In [1]: import numpy as np

In [2]: from numpy import linalg as LA

In [3]: np.set_printoptions(suppress=True, linewidth=120)

In [4]: W0 = np.load("dump.npy")

In [5]: W0
Out[5]: 
array([[  1,   1,  -2,   0,   2,  -3,   3,  -3,   3],
       [  2,   3,  -1,  -2,  -1,   0,   0,  -4,   4],
       [ -1,   4,   1,  -2,  -4,   1,   1,  -3,   3],
       [  1,   1,  -1,  -5,  -5,  -2,  -1,   0,   1],
       [  3,   0,  -1,  -3,  -5,  -2,  -4,  -2,   0],
       [  2,  -3,  -1,  -6,  -7,  -1,  -2,   0,   1],
       [  0,  -1,   2,  -8, -10,  -2,  -1,   0,   4],
       [ -3,  -1,   1,  -8,  -8,  -3,   2,   3,   6],
       [ -5,   0,   1,  -9, -10,  -5,   2,   4,   6],
       [ -7,   3,   3, -12,  -7,  -8,   1,   2,   7],
       [ -8,   2,   1, -10,  -5,  -5,   3,   1,   9],
       [ -8,  -1,   0, -11,  -3,  -4,   0,  -2,   6],
       [ -8,  -1,  -2,  -8,  -6,  -2,   0,   0,   7],
       [-11,  -1,  -1,  -7,  -8,  -1,   3,  -3,   9],
       [ -9,  -2,   0,  -5, -10,   0,   3,  -4,   7],
       [ -9,  -5,  -2,  -4, -11,   1,   1,  -3,   5],
       [ -7,  -8,   0,  -4, -11,   4,  -1,  -1,   2],
       [ -8,  -9,   3,  -7, -10,   7,  -2,  -2,   3],
       [ -8, -12,   1,  -6, -11,   5,   1,  -4,   1],
       [-11, -10,  -2,  -3, -14,   8,  -1,  -1,  -1],
       [ -9,  -7,  -2,  -6, -12,  11,   1,   0,  -1],
       [ -8,  -8,  -1,  -3,  -9,  14,   3,  -3,  -4],
       [-11,  -5,   2,  -3,  -9,  17,   1,  -1,  -2],
       [-11,  -4,   1,  -2,  -9,  19,  -1,  -3,  -1],
       [-13,  -4,   3,  -5, -11,  20,  -3,  -1,  -1],
       [-10,  -4,   4,  -2,  -9,  23,  -3,  -2,  -3],
       [ -7,  -7,   5,  -1,  -9,  22,  -5,   0,  -4],
       [ -7,  -8,   7,   1, -12,  23,  -7,   3,  -7]])

In [6]: x0 = np.array([2, 1, -2, 0, 2, 1, 0, 0, -1])

In [7]: target = W0 @ x0

In [8]: np.round(LA.lstsq(W0, target)[0], 2) + 0
Out[8]: array([ 2.,  1., -2.,  0.,  2.,  1.,  0.,  0., -1.])

In [9]: np.round(LA.solve(W0.T @ W0, W0.T @ target), 2) + 0
Out[9]: array([ 2.,  1., -2.,  0.,  2.,  1.,  0.,  0., -1.])

In [10]: target
Out[10]: 
array([  5,   3, -10,  -8,  -4, -13, -31, -34, -43, -46, -40, -33, -34, -47, -47, -45, -42, -47, -48, -47, -33, -22,
       -30, -26, -37, -24, -23, -30])

In [11]: rng = np.random.default_rng(767)

In [12]: target = target + 0.1 * rng.normal(size=28)

In [13]: target.round(2)
Out[13]: 
array([  5.06,   2.97, -10.11,  -8.06,  -3.94, -12.97, -30.8 , -34.03, -43.05, -46.14, -40.1 , -33.07, -33.95, -46.95,
       -47.08, -44.93, -42.02, -47.06, -48.13, -46.76, -32.81, -22.23, -30.09, -26.06, -37.03, -24.14, -23.07, -30.19])

In [14]: beta, *_ = LA.lstsq(W0, target)

In [15]: np.round(W0.T @ (target - W0 @ beta), 2) + 0
Out[15]: array([0., 0., 0., 0., 0., 0., 0., 0., 0.])

In [16]: print(np.round(LA.norm(target - W0 @ beta), 2))
0.4

In [17]: beta.round(2)
Out[17]: array([ 2.  ,  1.  , -2.04,  0.01,  1.99,  1.  , -0.02,  0.02, -0.98])

In [18]: C2 = np.cov(W0, rowvar=False)

In [19]: np.round(np.polyfit(W0[:, 3], W0[:, 0], 1), 2)
Out[19]: array([ 0.14, -5.36])

In [20]: print(np.median(W0, axis=0))
[-8.  -2.5  0.5 -5.  -9.   0.5  0.  -1.   2.5]

In [21]: round(np.corrcoef(W0[:, 3], W0[:, 0])[0, 1], 2)
Out[21]: np.float64(0.1)

In [22]: np.round(LA.eigvalsh(C2)[::-1], 2)
Out[22]: array([133.48,  28.06,  12.43,  10.1 ,   3.03,   2.63,   1.77,   1.53,   0.81])

In [23]: print(np.argwhere(np.triu(np.abs(np.corrcoef(W0.T)) > 0.8, 1)))
[[5 8]]

In [24]: other = np.c_[W0[:, :1] @ np.array([[2]]), np.array([2, 1, 2, 3, 0, 3, 1, 3, 3, 2, 3, 0, 0, 1, 1, 1, 1, 3, 3, 0, 2, 0, 0, 1, 2, 3, 2, 0])]

In [25]: other
Out[25]: 
array([[  2,   2],
       [  4,   1],
       [ -2,   2],
       [  2,   3],
       [  6,   0],
       [  4,   3],
       [  0,   1],
       [ -6,   3],
       [-10,   3],
       [-14,   2],
       [-16,   3],
       [-16,   0],
       [-16,   0],
       [-22,   1],
       [-18,   1],
       [-18,   1],
       [-14,   1],
       [-16,   3],
       [-16,   3],
       [-22,   0],
       [-18,   2],
       [-16,   0],
       [-22,   0],
       [-22,   1],
       [-26,   2],
       [-20,   3],
       [-14,   2],
       [-14,   0]])

In [26]: LA.matrix_rank(other)
Out[26]: np.int64(2)

In [27]: np.round(LA.lstsq(W0, other[:, 0])[0], 2) + 0
Out[27]: array([2., 0., 0., 0., 0., 0., 0., 0., 0.])

In [28]: np.round(LA.norm(other - W0 @ LA.lstsq(W0, other)[0], axis=0), 2) + 0
Out[28]: array([0.  , 4.95])

In [29]: arr = np.loadtxt("mat.csv", delimiter=",")

In [30]: arr
Out[30]: 
array([[  0.1 ,   2.86, -11.45],
       [  5.29,  -3.89,  -0.92],
       [  5.14,   2.49,   3.92],
       [  3.11,  -1.65, -18.06],
       [  3.75,  13.04,   8.85],
       [  4.57,  27.96,  10.91],
       [  5.68,  -3.57, -39.88],
       [ -9.9 ,   8.75, -24.84],
       [ -1.06, -16.05, -31.02],
       [  7.56,   4.03, -12.22],
       [  6.74, -21.56,  -8.34],
       [ -0.52,  -2.65,   5.56],
       [  0.45,   5.28,  -8.53],
       [  5.54, -11.85, -13.82],
       [  1.84,  -3.37, -11.91],
       [ -3.91,   9.89,  -2.36],
       [ -0.25,   0.33,   9.17],
       [ -4.08,   8.14,  24.3 ],
       [ -8.21,  11.34, -14.34],
       [ -3.71,   5.65,  22.88],
       [  2.57, -11.77, -24.39],
       [  3.79,  -7.32,  14.3 ],
       [  5.87,   7.19, -25.6 ],
       [ -3.09, -16.5 , -32.43],
       [  3.63,  -0.52, -17.6 ],
       [ -3.67,   9.14,  -9.65],
       [  0.71,  -2.22,  -9.17],
       [ -7.73,  14.74, -28.73],
       [ 14.49,  -2.11,   8.36],
       [ -5.76, -28.37, -26.31]])

In [31]: idx = arr[:, 2] > np.median(arr[:, 2])

In [32]: u = arr[idx].mean(axis=0) - arr[~idx].mean(axis=0)

In [33]: np.argsort(-np.abs(u).round(6), kind="stable")
Out[33]: array([2, 1, 0])

In [34]: basis = arr[[14, 2]].astype(float)

In [35]: for _ in range(7):
    ...:     idx = LA.norm(arr[:, None] - basis, axis=-1).argmin(axis=1)
    ...:     basis = np.array([arr[idx == j].mean(axis=0) for j in range(2)])
    ...: 

In [36]: idx
Out[36]: array([0, 1, 1, 0, 1, 1, 0, 0, 0, 0, 0, 1, 0, 0, 0, 1, 1, 1, 0, 1, 0, 1, 0, 0, 0, 0, 0, 0, 1, 0])

In [37]: np.round(basis[1] - basis[0], 2)
Out[37]: array([ 2.  ,  7.53, 28.93])

In [38]: np.abs(basis[1] - basis[0]).argmax()
Out[38]: np.int64(2)

In [39]: cen = (arr - arr.mean(axis=0)) / arr.std(axis=0)

In [40]: np.round(cen.std(axis=0), 2)
Out[40]: array([1., 1., 1.])

In [41]: beta = LA.lstsq(np.delete(cen, 1, axis=1), cen[:, 1])[0]

In [42]: round(float(1 - np.var(cen[:, 1] - np.delete(cen, 1, axis=1) @ beta)), 2)
Out[42]: 0.17

In [43]: np.abs(beta).argmax()
Out[43]: np.int64(1)

In [44]: beta.round(2)
Out[44]: array([-0.22,  0.39])

In [45]: dist = LA.norm(W0[:, None] - W0[None], axis=-1)

In [46]: np.flatnonzero(dist[8] < dist.mean() / 2)
Out[46]: array([ 6,  7,  8,  9, 10, 12])

In [47]: dist[:5, :5].round(2)
Out[47]: 
array([[ 0.  ,  6.24,  9.06, 10.25, 11.14],
       [ 6.24,  0.  ,  5.2 ,  7.75,  8.19],
       [ 9.06,  5.2 ,  0.  ,  7.28,  9.06],
       [10.25,  7.75,  7.28,  0.  ,  4.8 ],
       [11.14,  8.19,  9.06,  4.8 ,  0.  ]])

In [48]: (dist + 1e9 * np.eye(28)).round(6).argmin(axis=1)
Out[48]: array([ 1,  2,  1,  4,  3,  3,  7,  8,  7, 10,  9, 12, 11, 14, 13, 14, 17, 16, 17, 20, 19, 22, 23, 22, 23, 26, 25, 26])

In [49]: LA.matrix_rank(dist ** 2)
Out[49]: np.int64(11)

In [50]: F = np.load("out5.npy")

In [51]: F
Out[51]: 
array([[0, 1, 1, 0, 0, 0, 0, 1, 1],
       [1, 0, 0, 0, 0, 0, 0, 1, 1],
       [1, 0, 0, 0, 0, 0, 0, 1, 0],
       [0, 0, 0, 0, 1, 1, 1, 0, 0],
       [0, 0, 0, 1, 0, 1, 1, 0, 0],
       [0, 0, 0, 1, 1, 0, 1, 0, 0],
       [0, 0, 0, 1, 1, 1, 0, 0, 0],
       [1, 1, 1, 0, 0, 0, 0, 0, 1],
       [1, 1, 0, 0, 0, 0, 0, 1, 0]])

In [52]: x0 = np.array([4, 0, 2, 0, -3, 4, -3, 0, -1])

In [53]: target = F @ x0

In [54]: target
Out[54]: array([ 1,  3,  4, -2,  1, -6,  1,  5,  4])

In [55]: np.round(LA.solve(F, 3 * target), 2)
Out[55]: array([12.,  0.,  6.,  0., -9., 12., -9., -0., -3.])

In [56]: np.round(LA.solve(F, F[:, 4]), 2)
Out[56]: array([ 0.,  0., -0.,  0.,  1., -0., -0., -0., -0.])

In [57]: np.round(LA.solve(F.T, F[6]), 2)
Out[57]: array([ 0.,  0., -0.,  0.,  0., -0.,  1., -0., -0.])

In [58]: mat = np.load("block14.npy")

In [59]: mat
Out[59]: 
array([[0, 1, 1, 0, 0, 1, 1, 1, 0, 1],
       [1, 0, 1, 0, 0, 1, 0, 1, 0, 1],
       [1, 1, 0, 0, 0, 1, 1, 1, 0, 1],
       [0, 0, 0, 0, 1, 0, 0, 0, 1, 0],
       [0, 0, 0, 1, 0, 0, 0, 0, 1, 0],
       [1, 1, 1, 0, 0, 0, 1, 1, 0, 1],
       [1, 0, 1, 0, 0, 1, 0, 1, 0, 1],
       [1, 1, 1, 0, 0, 1, 1, 0, 0, 1],
       [0, 0, 0, 1, 1, 0, 0, 0, 0, 0],
       [1, 1, 1, 0, 0, 1, 1, 1, 0, 0]])

In [60]: # 2 groups of indices that never mix

In [61]: U, sig, Vh = LA.svd(mat, full_matrices=False)

In [62]: np.round(U.T @ mat @ Vh.T, 2) + 0
Out[62]: 
array([[5.74, 0.  , 0.  , 0.  , 0.  , 0.  , 0.  , 0.  , 0.  , 0.  ],
       [0.  , 2.  , 0.  , 0.  , 0.  , 0.  , 0.  , 0.  , 0.  , 0.  ],
       [0.  , 0.  , 1.74, 0.  , 0.  , 0.  , 0.  , 0.  , 0.  , 0.  ],
       [0.  , 0.  , 0.  , 1.  , 0.  , 0.  , 0.  , 0.  , 0.  , 0.  ],
       [0.  , 0.  , 0.  , 0.  , 1.  , 0.  , 0.  , 0.  , 0.  , 0.  ],
       [0.  , 0.  , 0.  , 0.  , 0.  , 1.  , 0.  , 0.  , 0.  , 0.  ],
       [0.  , 0.  , 0.  , 0.  , 0.  , 0.  , 1.  , 0.  , 0.  , 0.  ],
       [0.  , 0.  , 0.  , 0.  , 0.  , 0.  , 0.  , 1.  , 0.  , 0.  ],
       [0.  , 0.  , 0.  , 0.  , 0.  , 0.  , 0.  , 0.  , 1.  , 0.  ],
       [0.  , 0.  , 0.  , 0.  , 0.  , 0.  , 0.  , 0.  , 0.  , 0.  ]])

In [63]: print(np.round(np.abs(Vh[0]), 2))
[0.39 0.34 0.39 0.   0.   0.39 0.34 0.39 0.   0.39]

In [64]: data = np.load("layer1.npy")

In [65]: print(data)
[[ 3  3  3  3  3]
 [ 3  6  6  6  6]
 [ 3  6  9  9  9]
 [ 3  6  9 12 12]
 [ 3  6  9 12 15]]

In [66]: np.round(np.poly(data), 2)
Out[66]: array([   1.,  -45.,  315., -756.,  729., -243.])

In [67]: print(np.round(LA.eigvals(data), 2))
[37.03  4.35  1.75  1.06  0.81]

In [68]: np.einsum("ij,ji->", data, data)
Out[68]: np.int64(1395)

In [69]: other = np.array([[-5, 3], [0, -9]])

In [70]: basis = np.array([[1]])

In [71]: feats = np.block([[other, np.array([[1], [0]])], [np.zeros((1, 2)), basis]])

In [72]: feats
Out[72]: 
array([[-5.,  3.,  1.],
       [ 0., -9.,  0.],
       [ 0.,  0.,  1.]])

In [73]: # triangular: eigenvalues sit on the diagonal

In [74]: idx = rng.permutation(3)

In [75]: idx
Out[75]: array([1, 0, 2])

In [76]: other = feats[idx][:, idx]

In [77]: np.trace(other)
Out[77]: np.float64(-13.0)

In [78]: np.round(np.sort(np.abs(LA.eigvals(other))), 2)
Out[78]: array([1., 5., 9.])

In [79]: round(LA.det(other), 2), np.round(LA.det(feats[idx]), 2)
Out[79]: (np.float64(45.0), np.float64(-45.0))

In [80]: np.diag(other)
Out[80]: array([-9., -5.,  1.])

In [81]: np.round(LA.matrix_power(feats - np.diag(np.diag(feats)), 3), 2)
Out[81]: 
array([[0., 0., 0.],
       [0., 0., 0.],
       [0., 0., 0.]])

In [82]: print(feats @ feats)
[[ 25. -42.  -4.]
 [  0.  81.   0.]
 [  0.   0.   1.]]

In [83]: LA.matrix_rank(feats - feats[0, 0] * np.eye(3))
Out[83]: np.int64(2)

In [84]: J = np.load("m.npy")

In [85]: J.round(2)
Out[85]: 
array([[ 0.  ,  0.56,  2.77,  0.64, -2.9 ,  0.08, -0.62, -1.16,  2.55],
       [ 0.9 , -3.46, -2.04, -0.29, -1.9 , -0.68, -1.54,  0.82,  0.91],
       [-0.6 ,  0.82,  0.01, -0.4 , -2.15,  3.2 , -0.97,  2.03, -1.97],
       [ 1.8 , -1.62,  2.31, -2.75,  0.72,  0.81,  1.8 ,  1.29,  0.34],
       [ 0.9 ,  1.  ,  1.43, -1.47,  0.3 , -2.36, -3.26,  0.57, -1.52],
       [ 2.4 ,  2.02, -1.2 ,  0.27, -2.03, -1.78,  2.14,  1.27, -0.37],
       [-2.7 ,  0.9 , -0.39, -1.1 ,  0.33, -1.1 ,  0.13,  2.99,  2.3 ],
       [-2.1 , -0.2 , -0.56, -2.89, -1.77, -0.96,  1.18, -2.18, -1.31],
       [ 1.5 ,  1.86, -1.97, -2.24,  0.61,  1.66, -1.2 , -1.27,  2.06]])

In [86]: x0 = np.array([-5, -5, 0, -2, -4, -5, 5, 3, -3])

In [87]: print(np.round(np.einsum("ij,j->i", J, x0), 2))
[ -7.11  16.37  -0.52   9.51  -5.99   9.99  18.09  32.47 -39.03]

In [88]: np.round(J @ (2 * x0), 2)
Out[88]: array([-14.22,  32.74,  -1.03,  19.03, -11.98,  19.98,  36.18,  64.94, -78.06])

In [89]: (J @ x0).argmax()
Out[89]: np.int64(7)
